In [1]: import numpy as np

In [2]: from numpy import linalg as LA

In [3]: np.set_printoptions(precision=2, suppress=True, linewidth=120)

In [4]: def tidy(a):
   ...:     return np.round(a, 2) + 0
   ...: 

In [5]: A = np.loadtxt("a.csv", delimiter=",")

In [6]: print(A)
[[ 0.6 -0.4  0.1 -0.5 -1.1 -0.8  2.7  0.4  2.   0.5 -0.2]
 [-1.5 -0.4  0.3  0.3  0.8  0.  -0.7  0.1 -1.   0.8  0.6]
 [ 1.5 -0.8  0.5 -0.8  0.3 -1.5  0.   0.8  0.3  1.1  0.2]
 [ 1.  -0.5 -1.9  1.4 -1.   1.4 -0.9  0.3  0.9  0.7  0.4]
 [-0.2  0.  -0.5 -0.1 -0.9  0.5  0.9  1.2 -0.2  1.4 -0.9]
 [-0.1 -0.1  1.3 -0.3 -0.7  0.3  0.4 -3.5  1.   0.9  0.1]
 [ 0.6  1.  -0.4  0.7 -0.4  0.2 -0.5 -1.5 -1.4  1.  -0.3]
 [-1.4  0.1  1.1 -2.8 -0.3  0.3  1.2 -0.6  1.7 -0.4 -0.4]
 [ 0.6 -1.6  0.  -0.1 -0.4 -1.4 -0.4  0.9 -0.7  0.6 -0.2]
 [-1.1 -0.7  1.6 -0.5 -1.3  0.1 -0.7 -0.5 -0.1 -1.4 -0.8]
 [ 2.3  0.4  0.2 -0.5 -1.2  0.2 -0.8 -1.8 -0.1 -1.4 -0.7]
 [ 0.4  0.6  1.  -2.   1.3 -1.  -0.8  1.9 -0.8 -0.1 -1.3]
 [-0.8  0.2 -0.9 -1.9  0.4 -1.9  0.3 -1.1  0.   0.9 -0.9]]

In [7]: x0 = np.array([7, 7, 8, -7, 4, -4, 4, 2, -3, 6, 7])

In [8]: a = np.maximum(A @ x0, 0)

In [9]: print(A * (a > 1e-9)[:, None])
[[ 0.6 -0.4  0.1 -0.5 -1.1 -0.8  2.7  0.4  2.   0.5 -0.2]
 [-0.  -0.   0.   0.   0.   0.  -0.   0.  -0.   0.   0. ]
 [ 1.5 -0.8  0.5 -0.8  0.3 -1.5  0.   0.8  0.3  1.1  0.2]
 [ 0.  -0.  -0.   0.  -0.   0.  -0.   0.   0.   0.   0. ]
 [-0.   0.  -0.  -0.  -0.   0.   0.   0.  -0.   0.  -0. ]
 [-0.1 -0.1  1.3 -0.3 -0.7  0.3  0.4 -3.5  1.   0.9  0.1]
 [ 0.6  1.  -0.4  0.7 -0.4  0.2 -0.5 -1.5 -1.4  1.  -0.3]
 [-1.4  0.1  1.1 -2.8 -0.3  0.3  1.2 -0.6  1.7 -0.4 -0.4]
 [ 0.6 -1.6  0.  -0.1 -0.4 -1.4 -0.4  0.9 -0.7  0.6 -0.2]
 [-0.  -0.   0.  -0.  -0.   0.  -0.  -0.  -0.  -0.  -0. ]
 [ 0.   0.   0.  -0.  -0.   0.  -0.  -0.  -0.  -0.  -0. ]
 [ 0.4  0.6  1.  -2.   1.3 -1.  -0.8  1.9 -0.8 -0.1 -1.3]
 [-0.8  0.2 -0.9 -1.9  0.4 -1.9  0.3 -1.1  0.   0.9 -0.9]]

In [10]: other = np.c_[A[:, :6] @ np.array([[1, 0, 1, 2, 1, 1],
    ...:     [0, 1, 2, 0, 1, 1],
    ...:     [1, 1, 2, 1, 0, 2],
    ...:     [0, 2, 2, 2, 2, 2],
    ...:     [1, 2, 0, 2, 2, 2],
    ...:     [2, 0, 0, 2, 1, 1]]), np.array([6, 3, -4, 5, 4, 4, -3, -9, -7, -9, -6, -3, -5])]

In [11]: tidy(other)
Out[11]: 
array([[-2. , -3.5, -1. , -3.5, -3.8, -3.6,  6. ],
       [-0.4,  2.1, -1.1, -0.5,  0.3,  0.9,  3. ],
       [-0.7, -1.3, -0.7, -0.5, -1.8, -0.8, -4. ],
       [ 0.9, -1.6, -1. ,  3.7,  2.7, -1.1,  5. ],
       [-0.6, -2.5, -1.4, -1.9, -1.7, -2.7,  4. ],
       [ 1.1, -0.8,  1.7, -0.3, -1.9,  0.7,  4. ],
       [ 0.2,  1.2,  3.2,  1.8,  2.4,  1.6, -3. ],
       [ 0. , -5. , -4.6, -7.3, -7.2, -5. , -9. ],
       [-2.6, -2.6, -2.8, -2.6, -3.4, -3.4, -7. ],
       [-0.6, -2.7, -0.3, -4. , -5.3, -2.1, -9. ],
       [ 1.7, -2.8,  2.5,  1.8, -0.5, -0.1, -6. ],
       [ 0.7,  0.2, -0.4, -1.6, -1.4,  0.6, -3. ],
       [-5.1, -3.7, -6. , -9.3, -5.5, -7.3, -5. ]])

In [12]: tidy(LA.lstsq(A, other[:, 0])[0])
Out[12]: array([1., 0., 1., 0., 1., 2., 0., 0., 0., 0., 0.])

In [13]: LA.matrix_rank(other)
Out[13]: np.int64(7)
